$ ipython --no-banner

In [1]: import numpy as np

In [2]: np.set_printoptions(precision=3, suppress=True, linewidth=160, sign=" ")

In [3]: W0 = np.array([[-1.0, 0.0, 0.0], [0.0, -1.0, 0.0], [0.0, 0.0, 1.0]])

In [4]: # 3 blocks once reordered

In [5]: ev, vecs = np.linalg.eig(W0)

In [6]: np.sort(np.linalg.eigvals(W0 @ W0))
Out[6]: array([ 1.,  1.,  1.])

In [7]: W0 @ vecs[:, 0] - ev[0] * vecs[:, 0]
Out[7]: array([ 0.,  0.,  0.])

In [8]: ev
Out[8]: array([-1., -1.,  1.])

In [9]: np.prod(ev)
Out[9]: np.float64(1.0)

In [10]: np.sort(np.linalg.eigvals(np.linalg.inv(W0)))
Out[10]: array([-1., -1.,  1.])

In [11]: np.sort(np.linalg.eigvals(W0.T))
Out[11]: array([-1., -1.,  1.])

In [12]: (W0 + W0.T) / 2
Out[12]: 
array([[-1.,  0.,  0.],
       [ 0., -1.,  0.],
       [ 0.,  0.,  1.]])

In [13]: np.allclose(W0, W0.T)
Out[13]: True

In [14]: np.trace(W0)
Out[14]: np.float64(-1.0)

In [15]: round(float(np.abs(np.linalg.eigvals(W0)).max()), 3)
Out[15]: 1.0

In [16]: np.allclose(W0 @ W0.T, W0.T @ W0)
Out[16]: True

In [17]: q = W0.astype(float).copy()

In [18]: for j in range(3):
    ...:     q[:, j] -= q[:, :j] @ (q[:, :j].T @ q[:, j])
    ...:     q[:, j] /= np.linalg.norm(q[:, j])
    ...: 

In [19]: q.T @ W0
Out[19]: 
array([[ 1.,  0.,  0.],
       [ 0.,  1.,  0.],
       [ 0.,  0.,  1.]])

In [20]: out = W0 / np.linalg.norm(W0, axis=1, keepdims=True)

In [21]: cov = out @ out.T

In [22]: cov[1]
Out[22]: array([ 0.,  1.,  0.])

In [23]: (np.abs(cov) > 0.9).astype(int)
Out[23]: 
array([[ 1,  0,  0],
       [ 0,  1,  0],
       [ 0,  0,  1]])

In [24]: proj = np.triu(np.array([[3, 0, 3], [0, 2, 1], [3, 0, 0]]), 1) + np.eye(3)

In [25]: out = proj @ W0 @ np.linalg.inv(proj)

In [26]: proj @ W0 - W0 @ proj
Out[26]: 
array([[ 0.,  0.,  6.],
       [ 0.,  0.,  2.],
       [ 0.,  0.,  0.]])

In [27]: out
Out[27]: 
array([[-1.,  0.,  6.],
       [ 0., -1.,  2.],
       [ 0.,  0.,  1.]])

In [28]: np.trace(out), np.trace(W0)
Out[28]: (np.float64(-1.0), np.float64(-1.0))

In [29]: arr = np.load("run18.npy")

In [30]: arr
Out[30]: 
array([[ 1,  0,  0,  0],
       [ 1,  1,  0,  0],
       [ 0,  0,  1,  0],
       [ 1,  0,  0,  1]])

In [31]: left, sv = np.linalg.svd(arr)
---------------------------------------------------------------------------
ValueError                                Traceback (most recent call last)
Cell In[31], line 1
----> 1 left, sv = np.linalg.svd(arr)

ValueError: too many values to unpack (expected 2)

In [32]: left, sv, Vh = np.linalg.svd(arr, full_matrices=False)

In [33]: np.abs(left[:, 0]).round(6).argmax()
Out[33]: np.int64(1)

In [34]: round(float(np.sqrt((sv ** 2).sum())), 3), np.round(np.linalg.norm(arr), 3)
Out[34]: (2.449, np.float64(2.449))

In [35]: np.cumsum(sv ** 2) / np.sum(sv ** 2)
Out[35]: array([ 0.622,  0.789,  0.955,  1.   ])

In [36]: np.abs(Vh[0])
Out[36]: array([ 0.888,  0.325,  0.   ,  0.325])

In [37]: (sv > 1e-8).sum()
Out[37]: np.int64(4)

In [38]: np.round(Vh @ Vh.T, 3) + 0
Out[38]: 
array([[ 1.,  0.,  0.,  0.],
       [ 0.,  1.,  0.,  0.],
       [ 0.,  0.,  1.,  0.],
       [ 0.,  0.,  0.,  1.]])

In [39]: left.shape, sv.shape, Vh.shape
Out[39]: ((4, 4), (4,), (4, 4))

In [40]: cov = arr.T @ arr

In [41]: np.linalg.eigvalsh(cov)[::-1]
Out[41]: array([ 3.732,  1.   ,  1.   ,  0.268])

In [42]: np.diag(cov)
Out[42]: array([ 3,  1,  1,  1])

In [43]: np.trace(cov), (arr ** 2).sum()
Out[43]: (np.int64(6), np.int64(6))

In [44]: X = np.loadtxt("sample10.csv", delimiter=",")

In [45]: X
Out[45]: 
array([[ 2.,  2.,  0.,  0.,  0.,  0.],
       [ 0., -3.,  0.,  0.,  0.,  0.],
       [ 1., -2.,  0.,  0.,  0.,  0.],
       [ 0.,  0.,  2.,  2.,  0.,  0.],
       [ 0.,  0.,  0., -3.,  0.,  0.],
       [ 0.,  0.,  1., -2.,  0.,  0.],
       [ 0.,  0.,  0.,  0.,  2.,  2.],
       [ 0.,  0.,  0.,  0.,  0., -3.],
       [ 0.,  0.,  0.,  0.,  1., -2.]])

In [46]: out = np.c_[X[:, :2] @ np.array([[6, 6], [4, -2]]), np.array([1, 0, 4, 0, -2, 0, -3, 5, -3])]

In [47]: out
Out[47]: 
array([[ 20.,   8.,   1.],
       [-12.,   6.,   0.],
       [ -2.,  10.,   4.],
       [  0.,   0.,   0.],
       [  0.,   0.,  -2.],
       [  0.,   0.,   0.],
       [  0.,   0.,  -3.],
       [  0.,   0.,   5.],
       [  0.,   0.,  -3.]])

In [48]: np.linalg.matrix_rank(out)
Out[48]: np.int64(3)

In [49]: q, r_ = np.linalg.qr(X)

In [50]: np.round(q.T @ q, 3) + 0
Out[50]: 
array([[ 1.,  0.,  0.,  0.,  0.,  0.],
       [ 0.,  1.,  0.,  0.,  0.,  0.],
       [ 0.,  0.,  1.,  0.,  0.,  0.],
       [ 0.,  0.,  0.,  1.,  0.,  0.],
       [ 0.,  0.,  0.,  0.,  1.,  0.],
       [ 0.,  0.,  0.,  0.,  0.,  1.]])

In [51]: q.shape, r_.shape
Out[51]: ((9, 6), (6, 6))

In [52]: round(abs(r_[0, 0]), 3), np.round(np.linalg.norm(X[:, 0]), 3)
Out[52]: (np.float64(2.236), np.float64(2.236))

In [53]: q.round(3) + 0
Out[53]: 
array([[-0.894,  0.298,  0.   ,  0.   ,  0.   ,  0.   ],
       [ 0.   , -0.745,  0.   ,  0.   ,  0.   ,  0.   ],
       [-0.447, -0.596,  0.   ,  0.   ,  0.   ,  0.   ],
       [ 0.   ,  0.   , -0.894, -0.298,  0.   ,  0.   ],
       [ 0.   ,  0.   ,  0.   ,  0.745,  0.   ,  0.   ],
       [ 0.   ,  0.   , -0.447,  0.596,  0.   ,  0.   ],
       [ 0.   ,  0.   ,  0.   ,  0.   , -0.894, -0.298],
       [ 0.   ,  0.   ,  0.   ,  0.   ,  0.   ,  0.745],
       [ 0.   ,  0.   ,  0.   ,  0.   , -0.447,  0.596]])

In [54]: proj = X @ np.linalg.solve(X.T @ X, X.T)

In [55]: np.trace(proj)
Out[55]: np.float64(6.0)

In [56]: A = np.load("a.npy")

In [57]: A
Out[57]: 
array([[ 1,  2, -2],
       [ 2,  2,  1],
       [ 1,  1, -1],
       [ 2,  2,  1]])

In [58]: # row 3 repeats row 1

In [59]: rng = np.random.default_rng(960241)

In [60]: labels = rng.permutation(4)

In [61]: labels
Out[61]: array([ 2,  1,  3,  0])

In [62]: out = arr[labels][:, labels]

In [63]: np.trace(out)
Out[63]: np.int64(4)

In [64]: np.diag(out)
Out[64]: array([ 1,  1,  1,  1])

In [65]: out = A[0, 0] * A[1:] - np.outer(A[1:, 0], A[0])

In [66]: out
Out[66]: 
array([[ 0, -2,  5],
       [ 0, -1,  1],
       [ 0, -2,  5]])

In [67]: np.linalg.matrix_rank(out), np.linalg.matrix_rank(A)
Out[67]: (np.int64(2), np.int64(3))

In [68]: x = np.array([-1, 3, 0])

In [69]: y = A @ x

In [70]: np.round(np.linalg.pinv(A) @ A, 3) + 0
Out[70]: 
array([[ 1.,  0.,  0.],
       [ 0.,  1.,  0.],
       [ 0.,  0.,  1.]])

In [71]: np.round(np.linalg.solve(A.T @ A, A.T @ y), 3) + 0
Out[71]: array([-1.,  3.,  0.])

In [72]: y
Out[72]: array([ 5,  4,  2,  4])

In [73]: y = y + 0.02 * rng.normal(size=4)

In [74]: y
Out[74]: array([ 4.998,  4.002,  2.003,  4.023])

In [75]: coef, *_ = np.linalg.lstsq(A, y)

In [76]: coef
Out[76]: array([-0.992,  2.997,  0.002])

In [77]: [round(float(np.linalg.norm(np.linalg.solve(A.T @ A + lam * np.eye(3), A.T @ y))), 2) for lam in (0, 1, 10, 100)]
Out[77]: [3.16, 1.63, 1.14, 0.3]

In [78]: coef.round()
Out[78]: array([-1.,  3.,  0.])

In [79]: round(float(np.linalg.norm(y - A @ coef)), 3)
Out[79]: 0.014

In [80]: A @ A
---------------------------------------------------------------------------
ValueError                                Traceback (most recent call last)
Cell In[80], line 1
----> 1 A @ A

ValueError: matmul: Input operand 1 has a mismatch in its core dimension 0, with gufunc signature (n?,k),(k,m?)->(n?,m?) (size 4 is different from 3)

In [81]: cov = A.T @ A

In [82]: np.trace(cov), (A ** 2).sum()
Out[82]: (np.int64(30), np.int64(30))

In [83]: np.linalg.matrix_rank(cov)
Out[83]: np.int64(3)

In [84]: np.linalg.svd(A, compute_uv=False) ** 2
Out[84]: array([ 22.602,   7.288,   0.109])

In [85]: proj = A @ np.linalg.solve(A.T @ A, A.T)

In [86]: np.round(np.linalg.eigvalsh(proj), 3) + 0
Out[86]: array([ 0.,  1.,  1.,  1.])

In [87]: np.diag(proj)
Out[87]: array([ 1. ,  0.5,  1. ,  0.5])

In [88]: round(float(np.trace(proj)), 3)
Out[88]: 3.0

In [89]: np.round((np.eye(4) - proj) @ A, 3) + 0
Out[89]: 
array([[ 0.,  0.,  0.],
       [ 0.,  0.,  0.],
       [ 0.,  0.,  0.],
       [ 0.,  0.,  0.]])

In [90]: np.allclose(proj @ proj, proj)
Out[90]: True

In [91]: m1 = np.loadtxt("layer3.csv", delimiter=",")

In [92]: m1
Out[92]: 
array([[-0.6  , -0.1  ,  1.   ,  1.2  , -0.7  ],
       [ 0.8  , -0.5  , -3.   , -0.3  , -1.   ],
       [-1.4  ,  1.4  ,  0.6  , -0.5  , -0.7  ],
       [-1.402,  1.375,  0.604, -0.5  , -0.699],
       [ 0.5  ,  2.   ,  0.4  ,  0.1  , -1.1  ]])

In [93]: round(np.linalg.norm(m1, 2) / np.linalg.norm(m1), 3)
Out[93]: np.float64(0.744)

In [94]: out = m1 + rng.integers(-2, 3, (5, 4)) @ rng.integers(-2, 3, (4, 5))

In [95]: out
Out[95]: 
array([[  3.4  , -11.1  ,   5.   ,   3.2  ,  -2.7  ],
       [  5.8  ,  -3.5  ,   0.   ,   4.7  ,  -7.   ],
       [ -8.4  ,   4.4  ,   0.6  ,   0.5  ,   3.3  ],
       [-12.402,   6.375,  -3.396,  -3.5  ,   7.301],
       [  3.5  ,  -3.   ,   7.4  ,   2.1  ,  -1.1  ]])

In [96]: np.linalg.matrix_rank(out - m1, tol=1e-8)
Out[96]: np.int64(4)

In [97]: cov = m1.T @ m1

In [98]: (m1 @ m1.T).shape
Out[98]: (5, 5)

In [99]: labels = rng.permutation(5)

In [100]: labels
Out[100]: array([ 2,  4,  3,  0,  1])

In [101]: out = m1[labels][:, labels]

In [102]: np.trace(out)
Out[102]: np.float64(-2.1)

In [103]: np.sort(np.abs(np.linalg.eigvals(out)))
Out[103]: array([ 0.012,  1.505,  1.505,  2.903,  2.903])

In [104]: round(np.linalg.det(out), 3), np.round(np.linalg.det(m1[labels]), 3)
Out[104]: (np.float64(-0.22), np.float64(0.22))

In [105]: out = np.array([[7, -7, 3, -1], [-9, -4, -9, 7], [-1, 1, -4, 9], [0, 1, 7, -2]])

In [106]: F = np.triu(out, 1)

In [107]: F
Out[107]: 
array([[ 0, -7,  3, -1],
       [ 0,  0, -9,  7],
       [ 0,  0,  0,  9],
       [ 0,  0,  0,  0]])

In [108]: left, sv, Vh = np.linalg.svd(F)

In [109]: vecs = Vh[:(sv > 1e-8).sum()]

In [110]: x = F[1] + 2 * F[0] + rng.integers(2) * np.eye(4)[2]

In [111]: x
Out[111]: array([  0., -14.,  -2.,   5.])

In [112]: np.linalg.matrix_rank(np.vstack([F, x]))
Out[112]: np.int64(3)

In [113]: np.round(vecs.T @ vecs, 3) + 0
Out[113]: 
array([[ 0.,  0.,  0.,  0.],
       [ 0.,  1.,  0.,  0.],
       [ 0.,  0.,  1.,  0.],
       [ 0.,  0.,  0.,  1.]])

In [114]: round(float(np.linalg.norm(x - vecs.T @ vecs @ x)), 3)
Out[114]: 0.0

In [115]: left, sv, Vh = np.linalg.svd(F)

In [116]: np.argmax(sv[:-1] / (sv[1:] + 1e-6)) + 1
Out[116]: np.int64(3)

In [117]: sv
Out[117]: array([ 13.494,   7.54 ,   5.572,   0.   ])

In [118]: out = left[:, :3] @ np.diag(sv[:3]) @ Vh[:3]

In [119]: np.linalg.matrix_rank(out)
Out[119]: np.int64(3)

In [120]: round(float(np.abs(F - out).max()), 3)
Out[120]: 0.0

In [121]: labels = rng.permutation(4)

In [122]: labels
Out[122]: array([ 0,  3,  1,  2])

In [123]: out = F[labels][:, labels]

In [124]: out
Out[124]: 
array([[ 0, -1, -7,  3],
       [ 0,  0,  0,  0],
       [ 0,  7,  0, -9],
       [ 0,  9,  0,  0]])

In [125]: np.allclose(out, F)
Out[125]: False

In [126]: J = np.load("case14.npy")

In [127]: J
Out[127]: 
array([[  4,   4,   1,   5],
       [  6,   6,   3,   7],
       [  8,   8,   5,   9],
       [ 10,  10,   7,  11]])

In [128]: # looks like rank 2

In [129]: np.abs(np.diag(np.linalg.qr(J)[1])) > 1e-9
Out[129]: array([ True, False,  True, False])

In [130]: np.unique(J.round(6), axis=0).shape
Out[130]: (4, 4)

In [131]: M = np.array([[-3, 5, -4, 3], [-5, 0, -1, -4], [2, 4, 0, -2], [-13, 5, -6, -5]])

In [132]: # rank 3

In [133]: r0 = np.array([-1, -6])

In [134]: np.correlate(M[2], M[3], "full")
Out[134]: array([-10, -32, -14,   4, -40, -10,  26])

In [135]: np.array([np.convolve(row, r0, "same") for row in M])
Out[135]: 
array([[  3,  13, -26,  21],
       [  5,  30,   1,  10],
       [ -2, -16, -24,   2],
       [ 13,  73, -24,  41]])

In [136]: np.polyval(r0, M[2])
Out[136]: array([ -8, -10,  -6,  -4])
